In [1]: import numpy as np

In [2]: np.set_printoptions(suppress=True, linewidth=120)

In [3]: cent = np.sign(np.array([[1, 0, 2], [0, 1, 2], [2, 1, 2]]))

In [4]: out = (np.tril(cent, -1) + np.eye(3)) @ (np.triu(cent, 1) + np.eye(3))

In [5]: w = np.array([0, -4, -2])

In [6]: W0 = np.rint(out * w @ np.linalg.inv(out)) + 0

In [7]: W0
Out[7]: 
array([[ 2.,  2., -2.],
       [-2., -6.,  2.],
       [ 2., -2., -2.]])

In [8]: # looks like rank 2

In [9]: th = np.radians(147)

In [10]: r_ = np.eye(3)

In [11]: r_[2, 2] = r_[0, 0] = np.cos(th)

In [12]: r_[2, 0], r_[0, 2] = -np.sin(th), np.sin(th)

In [13]: r_.round(2)
Out[13]: 
array([[-0.84,  0.  ,  0.54],
       [ 0.  ,  1.  ,  0.  ],
       [-0.54,  0.  , -0.84]])

In [14]: out = W0 @ r_.T

In [15]: np.round(np.linalg.svd(W0, compute_uv=False), 2) + 0, np.round(np.linalg.svd(out, compute_uv=False), 2) + 0
Out[15]: (array([7.33, 3.78, 0.  ]), array([7.33, 3.78, 0.  ]))

In [16]: round(np.linalg.det(r_), 2), round(np.trace(r_), 2)
Out[16]: (np.float64(1.0), np.float64(-0.68))

In [17]: np.allclose(np.linalg.norm(W0, axis=1), np.linalg.norm(out, axis=1))
Out[17]: True

In [18]: out.round(2)
Out[18]: 
array([[-2.77,  2.  ,  0.59],
       [ 2.77, -6.  , -0.59],
       [-2.77, -2.  ,  0.59]])

In [19]: rank = np.linalg.matrix_rank(W0)

In [20]: rank
Out[20]: np.int64(2)

In [21]: null = np.linalg.svd(W0)[2][rank:].T

In [22]: np.linalg.matrix_rank(W0.T @ W0), np.linalg.matrix_rank(W0 @ W0.T)
Out[22]: (np.int64(2), np.int64(2))

In [23]: np.round(null @ null.T, 2) + 0
Out[23]: 
array([[0.5, 0. , 0.5],
       [0. , 0. , 0. ],
       [0.5, 0. , 0.5]])

In [24]: null.shape
Out[24]: (3, 1)

In [25]: np.allclose(W0 @ null, 0)
Out[25]: True

In [26]: [int(np.linalg.matrix_rank(W0[:i])) for i in range(1, len(W0) + 1)]
Out[26]: [1, 2, 2]

In [27]: np.einsum("ij,ji->", W0, W0)
Out[27]: np.float64(20.0)

In [28]: np.einsum("ii->", W0)
Out[28]: np.float64(-6.0)

In [29]: np.round(np.linalg.eigvals(W0), 2) + 0
Out[29]: array([ 0., -2., -4.])

In [30]: np.round(np.linalg.det(2 * W0), 2), round(float(np.linalg.det(W0)), 2)
Out[30]: (np.float64(0.0), 0.0)

In [31]: F = np.load("sample6.npy")

In [32]: F
Out[32]: 
array([[ 2,  2,  1, -1],
       [ 0,  0,  1,  0],
       [ 0,  0, -1, -1],
       [ 0,  0,  0, -1]])

In [33]: round(float(np.linalg.norm(F, 2) / np.linalg.norm(F)), 2)
Out[33]: 0.85

In [34]: np.linalg.matrix_rank(F, rtol=0.1)
Out[34]: np.int64(3)

In [35]: out = F / np.sqrt((F ** 2).mean(axis=1, keepdims=True))

In [36]: out[1]
Out[36]: array([0., 0., 2., 0.])

In [37]: np.round(np.linalg.norm(out, axis=1), 2)
Out[37]: array([2., 2., 2., 2.])

In [38]: th = np.radians(120)

In [39]: r_ = np.eye(4)

In [40]: r_[3, 3] = r_[1, 1] = np.cos(th)

In [41]: r_[3, 1], r_[1, 3] = -np.sin(th), np.sin(th)

In [42]: r_.round(2)
Out[42]: 
array([[ 1.  ,  0.  ,  0.  ,  0.  ],
       [ 0.  , -0.5 ,  0.  ,  0.87],
       [ 0.  ,  0.  ,  1.  ,  0.  ],
       [ 0.  , -0.87,  0.  , -0.5 ]])

In [43]: out = F @ r_.T

In [44]: np.round(np.linalg.svd(F, compute_uv=False), 2) + 0, np.round(np.linalg.svd(out, compute_uv=False), 2) + 0
Out[44]: (array([3.2 , 1.73, 0.88, 0.  ]), array([3.2 , 1.73, 0.88, 0.  ]))

In [45]: np.allclose(np.linalg.norm(F, axis=1), np.linalg.norm(out, axis=1))
Out[45]: True

In [46]: round(float(np.linalg.det(r_)), 2), round(np.trace(r_), 2)
Out[46]: (1.0, np.float64(1.0))

In [47]: np.allclose(F @ F.T, out @ out.T)
Out[47]: True
